% python3 -q
>>> import numpy as np
>>> from numpy import linalg as LA
>>> np.set_printoptions(precision=2, suppress=True, linewidth=120)
>>> tidy = lambda a: np.round(a, 2) + 0
>>> E = np.loadtxt("out9.csv", delimiter=",")
>>> E
array([[ 2.,  2., -1., -5.,  1., -3.,  0.,  0.,  0.,  1.,  2.,  1.,  1.,  0.,  2.,  1.],
       [-4., -5., -5., -2.,  0.,  5.,  2.,  1.,  2.,  2.,  1.,  0.,  2.,  1.,  2.,  1.],
       [ 2.,  0., -2.,  3.,  3.,  5.,  0.,  2.,  1.,  1.,  2.,  1.,  0.,  1.,  0.,  0.],
       [ 4., -4., -5.,  0.,  4., -5.,  2.,  0.,  2.,  1.,  2.,  0.,  1.,  2.,  2.,  1.],
       [ 5., -4.,  0.,  5., -3., -5.,  1.,  2.,  2.,  2.,  0.,  0.,  0.,  0.,  1.,  1.],
       [ 1.,  2.,  1., -5.,  1., -1.,  1.,  2.,  2.,  0.,  1.,  1.,  2.,  1.,  0.,  0.],
       [ 0.,  0.,  0.,  0.,  0.,  0., -3.,  1., -3.,  0.,  0., -2., -3., -3., -1., -2.],
       [ 0.,  0.,  0.,  0.,  0.,  0.,  3.,  3.,  1.,  3.,  1., -2.,  0., -2.,  1.,  3.],
       [ 0.,  0.,  0.,  0.,  0.,  0.,  1., -2.,  3.,  2., -3., -2.,  2.,  2., -1., -2.],
       [ 0.,  0.,  0.,  0.,  0.,  0.,  1., -2.,  3., -3., -2.,  0., -3., -2.,  0.,  2.],
       [ 0.,  0.,  0.,  0.,  0.,  0.,  3.,  0., -2.,  1., -3., -2., -1.,  3.,  3.,  1.],
       [ 0.,  0.,  0.,  0.,  0.,  0.,  1., -1.,  3., -3.,  0.,  3., -3., -1., -1.,  3.],
       [ 0.,  0.,  0.,  0.,  0.,  0., -3., -2., -2.,  3., -2., -2.,  0.,  0.,  3., -2.],
       [ 0.,  0.,  0.,  0.,  0.,  0.,  2.,  3., -1.,  1., -2.,  0.,  0., -1., -2., -1.],
       [ 0.,  0.,  0.,  0.,  0.,  0.,  1.,  3., -1., -2.,  3.,  3.,  1., -2., -3.,  3.],
       [ 0.,  0.,  0.,  0.,  0.,  0., -1.,  2., -3.,  3., -2., -1., -1.,  3.,  3.,  3.]])
>>> q, evecs = LA.qr(E[:, :12])[0], LA.qr(E[:, 12:])[0]
>>> sig = LA.svd(q.T @ evecs, compute_uv=False)
>>> tidy(LA.norm(q @ q.T - evecs @ evecs.T, 2))
np.float64(1.0)
>>> tidy(sig)
array([0.98, 0.93, 0.76, 0.43])
>>> tidy(np.degrees(np.arccos(sig.clip(0, 1))))
array([11.38, 21.1 , 40.15, 64.22])
>>> (sig > 0.9).sum()
np.int64(2)
>>> W = np.array([[2, 0, 1, 1, 1, 2],
...     [-1, 1, 2, 0, 1, 0],
...     [1, -1, 2, 2, 0, 2],
...     [-2, -1, 0, 2, 0, 2],
...     [-2, -1, 2, -2, -1, 1],
...     [2, 0, -1, 2, -2, -2],
...     [0, 1, 1, 1, -1, 1],
...     [0, -2, 2, -2, -1, 1],
...     [-2, -2, 1, -2, 0, -1],
...     [0, -2, -1, 0, -1, 1],
...     [1, 2, 2, 2, 2, 1],
...     [2, 0, 1, 2, -1, 1],
...     [0, 2, -2, 0, 1, -1],
...     [0, 1, -1, 0, 0, 1],
...     [-2, -2, 1, -2, 1, 2],
...     [2, 1, -2, -2, 1, 1]])
>>> c = np.array([-1, 9, 3, -2, 1, 3])
>>> hid = np.maximum(E @ W + c, 0)
>>> hid
array([[ 4., 17., 14.,  0., 16., 10.],
       [ 0.,  7.,  0.,  0.,  0.,  0.],
       [ 1.,  2., 10.,  6.,  0.,  8.],
       [ 0.,  7.,  5.,  0., 12., 24.],
       [ 0.,  0.,  3.,  0., 12., 36.],
       [ 5., 14., 18.,  0.,  5.,  2.],
       [ 0.,  1.,  9.,  1.,  0.,  0.],
       [ 0.,  0.,  7.,  0.,  0., 13.],
       [ 0.,  4.,  0.,  0.,  0.,  0.],
       [ 0.,  4.,  6.,  0.,  0.,  0.],
       [ 0.,  4.,  0.,  0.,  0., 15.],
       [ 7., 10., 11.,  0.,  0.,  3.],
       [ 0.,  0.,  0.,  0.,  2.,  3.],
       [ 1.,  3.,  6.,  0.,  0.,  2.],
       [22., 25., 11.,  7.,  3.,  6.],
       [ 1.,  0.,  0.,  0.,  0., 20.]])
>>> tidy((hid > 0).mean(axis=0))
array([0.44, 0.75, 0.69, 0.19, 0.38, 0.75])
>>> cent = np.array([[0, 0], [2, 3], [1, 2], [3, 0], [2, 1], [1, 3]])
>>> (hid @ cent).round(6).argmax(axis=1)
array([1, 1, 1, 1, 1, 1, 1, 1, 1, 1, 1, 1, 1, 1, 1, 1])
>>> M = np.load("arr.npy")
>>> M
array([[ 4,  5,  9,  8,  0,  2,  8,  3,  1,  5,  8,  2,  0],
       [ 1,  9,  4,  8,  3,  5, 20,  9,  7,  7,  5,  7,  0],
       [ 9,  5,  9,  8,  4,  2,  8,  1,  1,  0,  5,  5,  7],
       [ 9,  0,  0,  2,  8,  2,  8,  8,  6,  8,  9,  2,  0],
       [ 1,  5,  8,  4,  8,  6, 24,  5,  2,  4,  6,  3,  6],
       [ 5,  7,  2,  5,  5,  7, 28,  4,  1,  0,  6,  9,  3],
       [ 3,  6,  7,  0,  6,  4, 16,  2,  7,  4,  9,  0,  8],
       [ 8,  3,  8,  9,  0,  0,  0,  7,  1,  9,  5,  0,  2],
       [ 4,  6,  9,  2,  5,  9, 36,  7,  5,  6,  8,  7,  9],
       [ 0,  9,  6,  1,  1,  5, 20,  7,  5,  4,  3,  1,  4]])
>>> M2 = M / LA.norm(M, axis=1, keepdims=True)
>>> C2 = M2 @ M2.T
>>> tidy(C2[7])
array([0.81, 0.52, 0.68, 0.64, 0.41, 0.29, 0.45, 1.  , 0.37, 0.39])
>>> (np.abs(C2) > 0.9).astype(int)
array([[1, 0, 0, 0, 0, 0, 0, 0, 0, 0],
       [0, 1, 0, 0, 0, 0, 0, 0, 0, 1],
       [0, 0, 1, 0, 0, 0, 0, 0, 0, 0],
       [0, 0, 0, 1, 0, 0, 0, 0, 0, 0],
       [0, 0, 0, 0, 1, 1, 1, 0, 1, 1],
       [0, 0, 0, 0, 1, 1, 0, 0, 1, 0],
       [0, 0, 0, 0, 1, 0, 1, 0, 1, 0],
       [0, 0, 0, 0, 0, 0, 0, 1, 0, 0],
       [0, 0, 0, 0, 1, 1, 1, 0, 1, 1],
       [0, 1, 0, 0, 1, 0, 0, 0, 1, 1]])
>>> tidy(np.degrees(np.arccos(np.clip(C2[7, 6], -1, 1))))
np.float64(63.41)
>>> f, g = M[3], M[0]
>>> f @ f
np.int64(466)
>>> f @ g
np.int64(266)
>>> pr = (f @ g) / (f @ f) * f
>>> tidy(LA.norm(f + g) ** 2 + LA.norm(f - g) ** 2)
np.float64(1646.0)
>>> tidy(g - pr)
array([-1.14,  5.  ,  9.  ,  6.86, -4.57,  0.86,  3.43, -1.57, -2.42,  0.43,  2.86,  0.86,  0.  ])
>>> ang = np.radians(120)
>>> Rm = np.eye(13)
>>> Rm[5, 5] = Rm[7, 7] = np.cos(ang)
>>> Rm[5, 7], Rm[7, 5] = -np.sin(ang), np.sin(ang)
>>> M2 = M @ Rm.T
>>> tidy(LA.svd(M, compute_uv=False)), tidy(LA.svd(M2, compute_uv=False))
(array([79.72, 24.37, 14.57, 13.44, 12.3 ,  6.95,  5.86,  5.06,  3.56,  1.63]), array([79.72, 24.37, 14.57, 13.44, 12.3 ,  6.95,  5.86,  5.06,  3.56,  1.63]))
>>> np.allclose(LA.norm(M, axis=1), LA.norm(M2, axis=1))
True
>>> arr = 5 * np.eye(16) + np.eye(16, k=1)
>>> arr
array([[5., 1., 0., 0., 0., 0., 0., 0., 0., 0., 0., 0., 0., 0., 0., 0.],
       [0., 5., 1., 0., 0., 0., 0., 0., 0., 0., 0., 0., 0., 0., 0., 0.],
       [0., 0., 5., 1., 0., 0., 0., 0., 0., 0., 0., 0., 0., 0., 0., 0.],
       [0., 0., 0., 5., 1., 0., 0., 0., 0., 0., 0., 0., 0., 0., 0., 0.],
       [0., 0., 0., 0., 5., 1., 0., 0., 0., 0., 0., 0., 0., 0., 0., 0.],
       [0., 0., 0., 0., 0., 5., 1., 0., 0., 0., 0., 0., 0., 0., 0., 0.],
       [0., 0., 0., 0., 0., 0., 5., 1., 0., 0., 0., 0., 0., 0., 0., 0.],
       [0., 0., 0., 0., 0., 0., 0., 5., 1., 0., 0., 0., 0., 0., 0., 0.],
       [0., 0., 0., 0., 0., 0., 0., 0., 5., 1., 0., 0., 0., 0., 0., 0.],
       [0., 0., 0., 0., 0., 0., 0., 0., 0., 5., 1., 0., 0., 0., 0., 0.],
       [0., 0., 0., 0., 0., 0., 0., 0., 0., 0., 5., 1., 0., 0., 0., 0.],
       [0., 0., 0., 0., 0., 0., 0., 0., 0., 0., 0., 5., 1., 0., 0., 0.],
       [0., 0., 0., 0., 0., 0., 0., 0., 0., 0., 0., 0., 5., 1., 0., 0.],
       [0., 0., 0., 0., 0., 0., 0., 0., 0., 0., 0., 0., 0., 5., 1., 0.],
       [0., 0., 0., 0., 0., 0., 0., 0., 0., 0., 0., 0., 0., 0., 5., 1.],
       [0., 0., 0., 0., 0., 0., 0., 0., 0., 0., 0., 0., 0., 0., 0., 5.]])
>>> M2 = LA.invert(arr)
Traceback (most recent call last):
  File "<python-input-41>", line 1, in <module>
    M2 = LA.invert(arr)
         ^^^^^^^^^
AttributeError: module 'numpy.linalg' has no attribute 'invert'
>>> M2 = LA.inv(arr)
>>> tidy(LA.cond(arr))
np.float64(1.49)
>>> np.allclose(M2, arr.T)
False
>>> tidy(LA.slogdet(arr)[0])
np.float64(1.0)
>>> rng = np.random.default_rng(18)
>>> M2 = arr + rng.integers(-2, 3, (16, 10)) @ rng.integers(-2, 3, (10, 16))
>>> M2
array([[ 14.,   3.,  15.,   0.,  17.,  -3., -11.,  -3.,  -1., -13.,  -8.,   7.,   8.,  -7.,  -5.,  -7.],
       [ -2.,   3.,   0.,  -4.,  -4.,   2.,   2.,   4.,  -5.,   1.,  -7.,  -3.,   3.,  -1.,   2.,   3.],
       [  9., -12.,   4.,  -1.,  -7.,  -5.,   1.,   2.,   7., -11.,  -1.,  -8.,  -9.,  -1.,   9.,  -9.],
       [ -5., -10.,  -9.,  12.,  -9.,  -3.,   1.,   6.,  -4.,  -4.,   2.,  -5., -14.,   3.,   4.,  -8.],
       [ -3.,  -7.,   3.,   0.,  -3.,   7.,  -9.,  16.,  -4.,  -6.,  -9.,  12.,  -6., -14., -16.,   1.],
       [ -1.,  -5.,   2.,  -7.,   4.,  -4.,  -2.,   5.,   4.,  -8., -11.,  -3.,  -4., -10.,  -8.,   4.],
       [ 12., -12., -15.,  -2., -11.,   5.,  16.,  -5.,  -1.,   0.,   6.,  -8.,  -6.,  20.,   9.,  -2.],
       [  7.,   3.,   7.,   0.,  -1.,   9.,  -7.,   5.,  -6.,  -3.,   4.,  17.,  11.,   1.,  -7.,   4.],
       [  0.,  -1.,   0.,  -9.,   4.,   1., -10.,  12.,   7.,  -5.,  -5.,   9.,  -6.,  -7., -18.,   5.],
       [ -5.,  14.,   0.,   6.,  13.,   6.,   0.,  -9.,  -5.,  16.,   4.,   2.,  10.,   5.,   1.,  -1.],
       [ -3.,   0.,   0.,   6.,  12.,  -4.,  -2.,  -3.,  -9.,  -4.,  -2.,  -5.,   0.,   4.,   4., -10.],
       [  4., -10., -16.,  12., -15.,   4.,   6.,  -5.,  -2.,  -1.,  14.,  -2., -10.,  14.,  17., -14.],
       [ -6.,  -3.,   2.,  -1.,  -7.,  -7.,   8.,   1.,   2.,   5.,  -1.,  -2.,   2.,   0.,  -5.,  11.],
       [  8.,   0.,   6.,   0.,   1.,   1.,  -1.,  -4.,   3.,  -4.,   1.,   0.,   5.,   4.,   8.,  -5.],
       [ 12.,  -4.,  12., -13.,   1.,   1.,   1.,   3.,   4.,  -4.,  -8.,   6.,   5.,  -1.,  -6.,  11.],
       [ -2.,  -1., -13.,  -1., -15.,   6.,   5.,   1.,  -1.,   6.,   9.,  -4.,  -1.,   6.,  11.,   7.]])
>>> np.abs(M2 - arr).sum(axis=1)
array([116.,  46.,  94.,  95., 120.,  88., 126.,  88.,  95.,  91.,  74., 152.,  65.,  47.,  96.,  84.])
>>> feats = np.load("block4.npy")
>>> feats
array([[ 1.63, -1.87,  0.14,  2.27, -2.83, -1.66, -3.96, -2.87, -2.04, -6.16, -6.7 ],
       [ 3.6 , -1.65, -1.04,  2.06, -3.33, -1.26, -2.72, -5.83, -1.48, -5.5 , -7.07],
       [ 4.02, -2.89, -0.4 ,  1.76, -1.67, -1.19, -2.98, -5.73, -2.63, -4.5 , -7.39],
       [ 4.31, -3.1 ,  1.4 ,  3.36,  0.07,  0.99, -5.7 , -7.28, -3.2 , -4.55, -7.31],
       [ 1.71, -2.81, -0.11,  1.46, -2.81, -0.82, -3.65, -6.16, -3.32, -5.46, -7.22],
       [ 2.75, -3.12, -0.28,  2.79,  4.05,  2.22,  2.2 ,  0.65, -0.34,  0.39, -0.16],
       [ 0.2 , -2.68, -1.72,  2.45,  3.32,  2.36,  1.81, -1.03,  0.37, -1.26, -1.79],
       [ 1.77, -1.54, -0.37,  1.75,  1.54,  2.33,  1.2 ,  2.07, -0.18, -1.93, -2.21],
       [ 2.65, -2.02,  0.86,  3.1 , -2.55,  2.34, -3.82, -6.09, -2.31, -6.24, -5.  ],
       [ 5.69, -1.3 ,  0.8 ,  1.15, -3.72, -0.39, -2.65, -6.45, -2.01, -5.69, -6.59],
       [ 2.53, -2.97,  0.59,  2.87,  2.54,  0.91,  1.81,  0.23, -0.93, -1.43, -1.98],
       [ 3.06, -2.13, -0.6 ,  3.47, -2.13,  0.71, -4.4 , -6.37, -1.95, -5.12, -9.39],
       [ 0.51, -1.45,  0.21,  1.73,  1.36,  1.1 ,  4.18,  0.05, -1.2 , -1.15, -1.49],
       [ 2.63, -4.69, -0.96,  0.77,  2.95,  2.2 ,  3.57, -0.84, -0.58, -1.54, -3.86],
       [ 3.12, -0.59,  0.27,  1.01, -2.35, -1.82, -4.92, -6.84, -1.78, -5.9 , -5.22],
       [ 0.91, -3.6 , -0.78,  2.29,  2.29,  2.93,  2.26,  0.21,  0.24, -0.89, -1.41],
       [ 0.44, -1.66, -1.63,  0.89,  4.15,  0.49,  2.29,  1.23,  1.34, -1.65, -2.2 ],
       [ 4.18, -1.48, -0.29,  3.1 , -2.7 , -1.14, -3.5 , -5.58, -3.8 , -5.45, -7.45],
       [ 3.08, -4.48, -1.69,  1.43,  2.22,  0.72,  2.3 ,  0.73, -0.27, -0.71, -1.93],
       [ 1.78, -2.26,  1.94,  3.22, -2.54,  0.23, -3.67, -7.45, -1.94, -3.85, -6.46],
       [ 2.83, -1.86,  0.05,  2.33,  4.52,  2.04, -0.75, -1.02, -1.16, -1.59, -2.75],
       [ 2.52, -1.96, -1.55,  2.01,  4.77,  1.03,  3.66,  0.18,  1.31, -1.57, -0.3 ],
       [ 3.61, -1.93,  0.86,  0.61, -3.3 , -1.94, -3.9 , -4.38, -3.85, -5.56, -6.58],
       [ 3.21, -4.15, -1.37,  0.53,  2.4 ,  2.  ,  2.6 ,  1.41, -0.3 , -1.22, -2.11],
       [ 3.7 , -1.61, -0.31,  3.92, -4.12, -0.73, -2.89, -6.27, -2.91, -4.92, -7.27],
       [ 1.56, -3.2 , -0.4 ,  3.91,  3.9 ,  0.57,  1.79,  0.48,  0.83, -0.48, -1.34],
       [ 6.01, -2.32, -0.39,  3.07, -1.03, -0.21, -4.06, -7.01, -5.6 , -6.16, -6.15]])
>>> x = np.array([-1, 8, 5, -5, -5, -7, 5, -4, 4, 0, -6])
>>> y = feats @ x
>>> tidy(LA.lstsq(feats, y)[0])
array([-1.,  8.,  5., -5., -5., -7.,  5., -4.,  4.,  0., -6.])
>>> tidy(LA.pinv(feats) @ feats)
array([[1., 0., 0., 0., 0., 0., 0., 0., 0., 0., 0.],
       [0., 1., 0., 0., 0., 0., 0., 0., 0., 0., 0.],
       [0., 0., 1., 0., 0., 0., 0., 0., 0., 0., 0.],
       [0., 0., 0., 1., 0., 0., 0., 0., 0., 0., 0.],
       [0., 0., 0., 0., 1., 0., 0., 0., 0., 0., 0.],
       [0., 0., 0., 0., 0., 1., 0., 0., 0., 0., 0.],
       [0., 0., 0., 0., 0., 0., 1., 0., 0., 0., 0.],
       [0., 0., 0., 0., 0., 0., 0., 1., 0., 0., 0.],
       [0., 0., 0., 0., 0., 0., 0., 0., 1., 0., 0.],
       [0., 0., 0., 0., 0., 0., 0., 0., 0., 1., 0.],
       [0., 0., 0., 0., 0., 0., 0., 0., 0., 0., 1.]])
>>> y = y + 0.05 * rng.normal(size=27)
>>> tidy(y)
array([ 22.22,  39.29,  20.62, -14.52,  24.21, -70.84, -50.16, -38.44,  -7.65,  47.67, -40.4 ,  17.29,  -9.31, -36.83,
        39.8 , -57.17, -25.4 ,  22.86, -51.61,  27.29, -53.85, -42.45,  34.28, -53.11,  30.67, -53.87, -12.98])
>>> c, *_ = LA.lstsq(feats, y)
>>> tidy(c)
array([-1.  ,  8.02,  5.  , -5.  , -5.01, -6.99,  5.03, -4.01,  3.99,  0.02, -6.02])
>>> [round(float(LA.norm(LA.solve(feats.T @ feats + lam * np.eye(11), feats.T @ y))), 2) for lam in (0, 1, 10, 100)]
[16.81, 16.01, 12.36, 7.43]
